>>> import numpy as np
>>> np.set_printoptions(precision=1, suppress=True, linewidth=200, legacy="1.25")
>>> rnd = lambda a: np.round(a, 1) + 0
>>> C = np.array([[-0.5, -0.3, -0.2, 2.0]])
>>> rng = np.random.default_rng(239)
>>> M = np.array([[2], [2], [2], [0], [0], [2], [1], [0], [2], [0]]) @ C + 0.3 * rng.normal(size=(10, 4))
>>> print(rnd(M))
[[-1.1 -1.3  0.2  4.1]
 [-1.  -0.6 -0.8  3.8]
 [-0.8 -0.9 -0.1  4.2]
 [ 0.2  0.8  0.8 -0.2]
 [ 0.3 -0.1 -0.2  0.6]
 [-1.3 -0.4  0.2  4.3]
 [-0.4 -0.4  0.   2.4]
 [-0.3  0.  -0.1 -0.7]
 [-0.9 -0.2 -0.8  4.1]
 [ 0.6 -0.1  0.  -0.5]]
>>> Xs = M - M.mean(axis=0)
>>> left, sigma, Vt = np.linalg.svd(Xs, full_matrices=False)
>>> print(rnd(Vt[0] * np.sign(Vt[0, np.abs(Vt[0]).argmax()])))
[-0.3 -0.2 -0.1  0.9]
>>> print(rnd(np.abs(Vt[-1])))
[0.9 0.1 0.1 0.3]
>>> A2 = np.c_[M[:, :1] @ np.array([[2]]), np.array([-4, -5, 4, 4, 0, 3, -3, -3, -3, -5])]
>>> print(rnd(A2))
[[-2.1 -4. ]
 [-2.1 -5. ]
 [-1.7  4. ]
 [ 0.4  4. ]
 [ 0.6  0. ]
 [-2.7  3. ]
 [-0.9 -3. ]
 [-0.7 -3. ]
 [-1.8 -3. ]
 [ 1.2 -5. ]]
>>> print(np.linalg.matrix_rank(A2))
2
>>> print(rnd(np.linalg.norm(np.linalg.qr(M)[0].T @ A2, axis=0) ** 2 / ((A2 ** 2).sum(axis=0) + 1e-12)))
[1.  0.4]
>>> print(rnd(np.linalg.lstsq(M, A2[:, 0])[0]))
[2. 0. 0. 0.]
>>> print(np.linalg.matrix_rank(np.c_[M, A2]))
5
>>> print(rnd(np.linalg.norm(A2 - M @ np.linalg.lstsq(M, A2)[0], axis=0)))
[0.  8.9]
>>> m1 = np.loadtxt("arr.csv", delimiter=",")
>>> print(m1)
[[-7.7  9.   8.   8. ]
 [ 0.   9.3 -8.  -3. ]
 [-5.   0.   1.3 -4. ]
 [-8.   9.   8.   8.3]]
>>> print(rnd(np.linalg.matrix_power(m1, 2)))
[[ -44.7   86.4  -59.2  -54.2]
 [  64.    59.5 -108.8  -20.8]
 [  64.   -81.   -70.3  -78.4]
 [ -44.8   86.4  -59.2  -54.1]]
>>> print(np.allclose(m1, m1.T))
False
>>> print(np.allclose(m1 @ m1.T, m1.T @ m1))
False
>>> print((m1 + m1.T) / 2)
[[-7.7  4.5  1.5  0. ]
 [ 4.5  9.3 -4.   3. ]
 [ 1.5 -4.   1.3  2. ]
 [ 0.   3.   2.   8.3]]
>>> data = np.load("mat.npy")
>>> print(data)
[[ 1.  0.  0.  0.  0.  0.  0.  0.  0.  0.  0.  0.  0.]
 [ 0.  1.  0.  0.  0.  0.  0.  0.  0.  0.  0.  0.  0.]
 [ 0.  0. -1.  0.  0.  0.  0.  0.  0.  0.  0.  0.  0.]
 [ 0.  0.  0.  1.  0.  0.  0.  0.  0.  0.  0.  0.  0.]
 [ 0.  0.  0.  0.  1.  0.  0.  0.  0.  0.  0.  0.  0.]
 [ 0.  0.  0.  0.  0.  1.  0.  0.  0.  0.  0.  0.  0.]
 [ 0.  0.  0.  0.  0.  0. -1.  0.  0.  0.  0.  0.  0.]
 [ 0.  0.  0.  0.  0.  0.  0.  1.  0.  0.  0.  0.  0.]
 [ 0.  0.  0.  0.  0.  0.  0.  0.  1.  0.  0.  0.  0.]
 [ 0.  0.  0.  0.  0.  0.  0.  0.  0.  1.  0.  0.  0.]
 [ 0.  0.  0.  0.  0.  0.  0.  0.  0.  0.  1.  0.  0.]
 [ 0.  0.  0.  0.  0.  0.  0.  0.  0.  0.  0.  1.  0.]
 [ 0.  0.  0.  0.  0.  0.  0.  0.  0.  0.  0.  0.  1.]]
>>> ev, evecs = np.linalg.eigh(data)
>>> print(rnd(np.linalg.eigvalsh(data + 5 * np.eye(13))))
[4. 4. 6. 6. 6. 6. 6. 6. 6. 6. 6. 6. 6.]
>>> print(ev.sum(), np.trace(data))
9.0 9.0
>>> print(ev)
[-1. -1.  1.  1.  1.  1.  1.  1.  1.  1.  1.  1.  1.]
>>> idx = rng.permutation(13)
>>> print(idx)
[12  0  9  6  5  2 11  3  1  7  8 10  4]
>>> A2 = data[idx][:, idx]
>>> print(np.diag(A2))
[ 1.  1.  1. -1.  1. -1.  1.  1.  1.  1.  1.  1.  1.]
>>> print(np.trace(A2))
9.0
>>> print(rnd(np.linalg.svd(data, compute_uv=False)))
[1. 1. 1. 1. 1. 1. 1. 1. 1. 1. 1. 1. 1.]
>>> print(rnd(np.linalg.norm(data, axis=0)))
[1. 1. 1. 1. 1. 1. 1. 1. 1. 1. 1. 1. 1.]
>>> C2 = data.T @ data
>>> print(rnd(np.linalg.eigvalsh(C2)[::-1]))
[1. 1. 1. 1. 1. 1. 1. 1. 1. 1. 1. 1. 1.]
>>> print(np.linalg.matrix_rank(C2))
13
>>> print(np.allclose(C2, C2.T))
True
>>> print(np.trace(C2), (data ** 2).sum())
13.0 13.0
>>> print((data @ data.T).shape)
(13, 13)
>>> idx = rng.integers(0, 3, 13)
>>> A = np.triu((idx[:, None] == idx) & (rng.random((13, 13)) < 0.8), 1).astype(int)
>>> A += A.T
>>> print(A)
[[0 1 0 1 0 0 0 0 1 0 1 1 0]
 [1 0 0 1 0 0 0 0 1 0 1 1 0]
 [0 0 0 0 1 0 1 0 0 1 0 0 1]
 [1 1 0 0 0 0 0 0 1 0 1 0 0]
 [0 0 1 0 0 1 1 0 0 1 0 0 1]
 [0 0 0 0 1 0 0 0 0 1 0 0 1]
 [0 0 1 0 1 0 0 0 0 1 0 0 1]
 [0 0 0 0 0 0 0 0 0 0 0 0 0]
 [1 1 0 1 0 0 0 0 0 0 1 1 0]
 [0 0 1 0 1 1 1 0 0 0 0 0 1]
 [1 1 0 1 0 0 0 0 1 0 0 1 0]
 [1 1 0 0 0 0 0 0 1 0 1 0 0]
 [0 0 1 0 1 1 1 0 0 1 0 0 0]]
>>> print(np.linalg.lstsq(A[:-1].T, A[-1])[2])
10
>>> try:
...     np.linalg.inv(A)
... except np.linalg.LinAlgError as e:
...     print("failed:", e)
... 
failed: Singular matrix
>>> print(rnd(np.linalg.norm(A, 2) / np.linalg.norm(A)))
0.6
>>> print(np.linalg.matrix_rank(A, rtol=0.1))
10
>>> print(np.linalg.cond(A) > 100)
True
>>> print(np.argsort(-np.linalg.norm(A, axis=0).round(6), kind="stable")[:3])
[0 1 4]
>>> print(np.argwhere(np.triu(A)))
[[ 0  1]
 [ 0  3]
 [ 0  8]
 [ 0 10]
 [ 0 11]
 [ 1  3]
 [ 1  8]
 [ 1 10]
 [ 1 11]
 [ 2  4]
 [ 2  6]
 [ 2  9]
 [ 2 12]
 [ 3  8]
 [ 3 10]
 [ 4  5]
 [ 4  6]
 [ 4  9]
 [ 4 12]
 [ 5  9]
 [ 5 12]
 [ 6  9]
 [ 6 12]
 [ 8 10]
 [ 8 11]
 [ 9 12]
 [10 11]]
>>> print(np.trace(A @ A @ A) // 6)
29
>>> L = np.diag(A.sum(axis=1)) - A
>>> print(round(np.linalg.det(L[1:, 1:])))
0
